% python3 -q
>>> import numpy as np
>>> np.set_printoptions(precision=2, suppress=True, linewidth=100, legacy="1.25")
>>> def rnd(a):
...     return np.round(a, 2) + 0
... 
>>> X = np.load("test15.npy")
>>> X
array([[-2.,  1.,  1.],
       [ 1., -2.,  1.],
       [ 1.,  1., -2.]])
>>> np.fft.fft(X[0])
array([ 0.+0.j, -3.+0.j, -3.+0.j])
>>> np.sort(np.abs(np.fft.fft(X[0]))), rnd(np.sort(np.linalg.svd(X, compute_uv=False)))
(array([0., 3., 3.]), array([0., 3., 3.]))
>>> X @ (-1.0) ** np.arange(3)
array([-2.,  4., -2.])
>>> np.allclose(X @ X.T, X.T @ X)
True
>>> Y = X / np.sqrt((X ** 2).mean(axis=1, keepdims=True))
>>> rnd(np.linalg.norm(Y, axis=1))
array([1.73, 1.73, 1.73])
>>> [round(float(np.linalg.det(X[:i, :i])), 2) + 0 for i in range(1, 4)]
[-2.0, 3.0, 0.0]
>>> left, sv, vt = np.linalg.svd(X)
>>> rnd(sv)
array([3., 3., 0.])
>>> np.argmax(sv[:-1] / (sv[1:] + 1e-6)) + 1
2
>>> Y = left[:, :2] @ np.diag(sv[:2]) @ vt[:2]
>>> rnd(np.linalg.norm(X - Y, 2)), rnd(sv[2])
(0.0, 0.0)
>>> rnd(np.abs(X - Y).max())
0.0
>>> np.linalg.matrix_rank(X, rtol=0.05)
2
>>> rnd(Y)
array([[-2.,  1.,  1.],
       [ 1., -2.,  1.],
       [ 1.,  1., -2.]])
>>> np.linalg.matrix_rank(Y)
2
>>> arr = np.loadtxt("layer10.csv", delimiter=",")
>>> arr
array([[11.,  9.,  8.,  8.],
       [ 9., 14.,  8., 10.],
       [ 8.,  8.,  7.,  6.],
       [ 8., 10.,  6.,  8.]])
>>> # equal to its transpose
>>> rng = np.random.default_rng(4502)
>>> Y = arr + rng.integers(-2, 3, (4, 3)) @ rng.integers(-2, 3, (3, 4))
>>> Y
array([[11., 10.,  7., 11.],
       [ 3., 11.,  5.,  8.],
       [12., 12.,  9., 10.],
       [ 4.,  5., -1., 11.]])
>>> np.linalg.matrix_rank(Y - arr, tol=1e-8)
3
>>> vals, evecs = np.linalg.eigh(arr)
>>> vals.sum(), np.trace(arr)
(40.0, 40.0)
>>> rnd(evecs.T @ arr @ evecs)
array([[ 0.  ,  0.  ,  0.  ,  0.  ],
       [ 0.  ,  1.11,  0.  ,  0.  ],
       [ 0.  ,  0.  ,  3.79,  0.  ],
       [ 0.  ,  0.  ,  0.  , 35.11]])
>>> rnd(vals)
array([ 0.  ,  1.11,  3.79, 35.11])
>>> rnd(np.linalg.eigvalsh(arr + 4 * np.eye(4)))
array([ 4.  ,  5.11,  7.79, 39.11])
>>> np.trace(arr)
40.0
>>> arr @ arr
array([[330., 369., 264., 290.],
       [369., 441., 300., 340.],
       [264., 300., 213., 234.],
       [290., 340., 234., 264.]])
>>> np.allclose(arr, arr.T)
True
>>> (arr + arr.T) / 2
array([[11.,  9.,  8.,  8.],
       [ 9., 14.,  8., 10.],
       [ 8.,  8.,  7.,  6.],
       [ 8., 10.,  6.,  8.]])
>>> rnd(np.linalg.det(arr))
0.0
>>> (arr - arr.T) / 2
array([[0., 0., 0., 0.],
       [0., 0., 0., 0.],
       [0., 0., 0., 0.],
       [0., 0., 0., 0.]])
>>> np.linalg.determinant(arr)
Traceback (most recent call last):
  File "<python-input-39>", line 1, in <module>
    np.linalg.determinant(arr)
    ^^^^^^^^^^^^^^^^^^^^^
AttributeError: module 'numpy.linalg' has no attribute 'determinant'
>>> rk = np.linalg.matrix_rank(arr)
>>> rk
3
>>> ns = np.linalg.svd(arr)[2][rk:].T
>>> [int(np.linalg.matrix_rank(arr[:i])) for i in range(1, len(arr) + 1)]
[1, 2, 3, 3]
>>> rnd(arr @ ns)
array([[0.],
       [0.],
       [0.],
       [0.]])
>>> ns.shape
(4, 1)
>>> E = np.tril(np.array([[-2, -3, -1], [-3, 3, -1], [3, 1, 2]]), -1) + np.eye(3, dtype=int)
>>> E
array([[ 1,  0,  0],
       [-3,  1,  0],
       [ 3,  1,  1]])
>>> # column 0 is much longer than the rest
>>> rnd(np.linalg.norm(E, 2) / np.linalg.norm(E))
0.94
>>> np.linalg.cond(E) > 100
False
>>> round(np.log10(np.linalg.cond(E)))
1
>>> rnd(np.abs(np.linalg.svd(E)[2][-1]))
array([0.14, 0.45, 0.88])
>>> np.argsort(-np.linalg.norm(E, axis=0).round(6), kind="stable")[:3]
array([0, 1, 2])
>>> t = np.radians(30)
>>> R = np.eye(3)
>>> R[2, 2] = R[0, 0] = np.cos(t)
>>> R[2, 0], R[0, 2] = -np.sin(t), np.sin(t)
>>> rnd(R)
array([[ 0.87,  0.  ,  0.5 ],
       [ 0.  ,  1.  ,  0.  ],
       [-0.5 ,  0.  ,  0.87]])
>>> Y = E @ R.T
>>> rnd(Y)
array([[ 0.87,  0.  , -0.5 ],
       [-2.6 ,  1.  ,  1.5 ],
       [ 3.1 ,  1.  , -0.63]])
>>> np.allclose(E @ E.T, Y @ Y.T)
True
>>> rnd(np.abs(Y - E).max(axis=0))
array([0.4 , 0.  , 1.63])
>>> z = rng.permutation(3)
>>> z
array([2, 1, 0])
>>> Y = E[z][:, z]
>>> Y
array([[ 1,  1,  3],
       [ 0,  1, -3],
       [ 0,  0,  1]])
>>> np.diag(Y)
array([1, 1, 1])
>>> rnd(np.linalg.det(Y)), rnd(np.linalg.det(E[z]))
(1.0, -1.0)
>>> np.allclose(Y, E)
False
>>> np.trace(Y)
3
>>> z = rng.permutation(3)
>>> Y = E[:, z] * rng.choice([-1, 1], 3)
>>> Y
array([[ 0,  0, -1],
       [ 0,  1,  3],
       [-1,  1, -3]])
>>> left, _, vt = np.linalg.svd(E.T @ Y)
>>> rnd(np.linalg.lstsq(E, Y)[0])
array([[ 0.,  0., -1.],
       [ 0.,  1.,  0.],
       [-1.,  0.,  0.]])
>>> vals, evecs = np.linalg.eig(E)
>>> E @ evecs[:, 0] - vals[0] * evecs[:, 0]
array([0., 0., 0.])
>>> rnd(np.sort(np.linalg.eigvals(E @ E)))
array([1., 1., 1.])
>>> vals
array([1., 1., 1.])
>>> rnd(np.sort(np.linalg.eigvals(np.linalg.inv(E))))
array([1., 1., 1.])
>>> F = np.load("run4.npy")
>>> F
array([[ 13.3 ,  -7.97,   2.48],
       [ 10.31,   7.9 , -36.71],
       [ 10.73,   7.25, -35.82],
       [ 10.84,   7.74, -36.3 ],
       [ -8.99,  58.29, -23.86],
       [ 10.39,   8.82, -37.99],
       [-11.63,  58.18, -23.81],
       [ 12.88,  -8.52,   2.31],
       [ 14.35,  -9.22,   2.36],
       [  9.82,   6.74, -36.17],
       [ 13.03,  -5.92,   0.81],
       [ 15.76,  -7.66,   1.12],
       [-10.39,  58.07, -23.44],
       [ 13.32,  -6.32,   0.42],
       [  8.8 ,   6.84, -35.2 ],
       [ 12.19,   7.57, -36.65],
       [ -8.79,  58.06, -21.91],
       [ 10.94,   9.39, -36.79],
       [ -8.3 ,  57.89, -24.45],
       [  9.42,   7.69, -35.86],
       [  9.7 ,   6.84, -34.86],
       [-10.85,  58.09, -24.19],
       [-10.06,  59.76, -23.17],
       [ 13.38,  -7.81,   3.09],
       [ 13.74,  -6.19,   2.44]])
>>> Xs = (F - F.mean(axis=0)) / F.std(axis=0)
>>> np.argwhere(np.abs(Xs) > 2)
array([], shape=(0, 2), dtype=int64)
>>> rnd(Xs.std(axis=0))
array([1., 1., 1.])
>>> c = np.linalg.lstsq(np.delete(Xs, 2, axis=1), Xs[:, 2])[0]
>>> np.abs(c).argmax()
1
>>> dist = np.linalg.norm(F[:, None] - F[None], axis=-1)
>>> dist[1].round(6).argsort(kind="stable")[:4]
array([ 1,  3,  2, 19])
>>> (dist + 1e9 * np.eye(25)).round(6).argmin(axis=1)
array([23,  3,  3,  1, 18, 17, 21,  0,  7, 19, 13,  8, 21, 10, 20,  3,  4,  5,  4,  9, 14,  6, 12,
        0, 23])
>>> np.linalg.matrix_rank(dist ** 2)
5
>>> cov = np.cov(F, rowvar=False)
>>> cov.shape
(3, 3)
>>> np.argsort(-F.std(axis=0).round(6), kind="stable")
array([1, 2, 0])
>>> rnd(cov)
array([[ 101.87, -270.84,   43.24],
       [-270.84,  734.61, -158.39],
       [  43.24, -158.39,  273.54]])
>>> rnd(np.linalg.eigvalsh(cov)[::-1])
array([878.92, 230.19,   0.92])
>>> m1 = np.load("data.npy")
>>> m1
array([[4., 1., 1.],
       [1., 4., 1.],
       [1., 1., 4.]])
>>> vals, evecs = np.linalg.eigh(m1)
>>> vec = np.array([1, 3, -3])
>>> vec @ m1 @ vec
58.0
>>> rnd(evecs * np.abs(vals) @ evecs.T)
array([[4., 1., 1.],
       [1., 4., 1.],
       [1., 1., 4.]])
>>> rnd(np.linalg.eigvalsh(m1[1:, 1:]))
array([3., 5.])
>>> rnd(evecs * np.maximum(vals, 0) @ evecs.T)
array([[4., 1., 1.],
       [1., 4., 1.],
       [1., 1., 4.]])
>>> (np.sign(evecs[:, -1].round(6)) == np.sign(evecs[0, -1].round(6))).astype(int)
array([1, 1, 1])
>>> feats = np.array([[1, -1, -1, 1, 1, -1, -1, 1],
...     [1, 1, 1, 1, -1, -1, -1, -1],
...     [1, -1, -1, 1, -1, 1, 1, -1]])
>>> t3 = np.stack([feats, 3 * feats, feats[::-1]])
>>> t3.sum(axis=0)
array([[ 5, -5, -5,  5,  3, -3, -3,  3],
       [ 5,  5,  5,  5, -5, -5, -5, -5],
       [ 5, -5, -5,  5, -3,  3,  3, -3]])
>>> rnd(np.linalg.norm(t3, axis=(1, 2)))
array([ 4.9, 14.7,  4.9])
>>> np.einsum("bij,cij->bc", t3, t3)
array([[ 24,  72,   8],
       [ 72, 216,  24],
       [  8,  24,  24]])
